$ ipython --no-banner

In [1]: import numpy as np

In [2]: np.set_printoptions(suppress=True, linewidth=200)

In [3]: tidy = lambda a: np.round(a, 3) + 0

In [4]: m1 = np.load("block4.npy")

In [5]: tidy(m1)
Out[5]: 
array([[-49.84 ,   7.765,  -7.044,  -5.31 ],
       [-43.001,   7.29 ,  -5.552,  -4.235],
       [-13.796,   3.077,  -1.108,  -1.074],
       [ -6.684,   0.846,  -1.095,  -1.06 ],
       [ -5.06 ,   0.219,  -1.198,  -1.117],
       [ -1.874,  -0.527,  -0.979,  -0.84 ],
       [ 13.663,   8.109,  10.932,   8.704],
       [ 41.746,  23.444,  32.267,  25.284],
       [ 54.848,  30.056,  41.747,  32.602],
       [ 91.377,  47.497,  67.309,  52.264]])

In [6]: Uu, s, vt = np.linalg.svd(m1)

In [7]: np.argmax(s[:-1] / (s[1:] + 1e-6)) + 1
Out[7]: np.int64(3)

In [8]: A2 = Uu[:, :3] @ np.diag(s[:3]) @ vt[:3]

In [9]: tidy(np.linalg.norm(m1 - A2) / np.linalg.norm(m1))
Out[9]: np.float64(0.0)

In [10]: tidy(A2)
Out[10]: 
array([[-49.84 ,   7.765,  -7.044,  -5.31 ],
       [-43.001,   7.29 ,  -5.552,  -4.235],
       [-13.796,   3.077,  -1.108,  -1.074],
       [ -6.684,   0.846,  -1.095,  -1.06 ],
       [ -5.06 ,   0.219,  -1.198,  -1.117],
       [ -1.874,  -0.527,  -0.979,  -0.84 ],
       [ 13.663,   8.109,  10.932,   8.704],
       [ 41.746,  23.444,  32.267,  25.284],
       [ 54.848,  30.056,  41.747,  32.602],
       [ 91.377,  47.497,  67.309,  52.264]])

In [11]: tidy(np.linalg.norm(m1 - A2, 2)), tidy(s[3])
Out[11]: (np.float64(0.0), np.float64(0.0))

In [12]: np.abs(np.diag(np.linalg.qr(A2)[1])) > 1e-9
Out[12]: array([ True,  True,  True, False])

In [13]: np.unique(A2.round(6), axis=0).shape
Out[13]: (10, 4)

In [14]: tidy(np.trace(np.linalg.pinv(A2) @ A2))
Out[14]: np.float64(3.0)

In [15]: np.allclose(A2[:-1].T @ np.linalg.lstsq(A2[:-1].T, A2[-1])[0], A2[-1])
Out[15]: True

In [16]: Uu, s, vt = np.linalg.svd(m1)

In [17]: V = vt[:(s > 1e-8).sum()]

In [18]: rng = np.random.default_rng(94201)

In [19]: x0 = m1[2] + 2 * m1[1] + rng.integers(2) * np.eye(4)[2]

In [20]: tidy(x0)
Out[20]: array([-99.798,  17.657, -11.211,  -9.544])

In [21]: np.allclose(V.T @ V @ x0, x0)
Out[21]: False

In [22]: tidy(V.T @ V)
Out[22]: 
array([[ 0.955, -0.142,  0.15 ,  0.015],
       [-0.142,  0.549,  0.474,  0.047],
       [ 0.15 ,  0.474,  0.501, -0.05 ],
       [ 0.015,  0.047, -0.05 ,  0.995]])
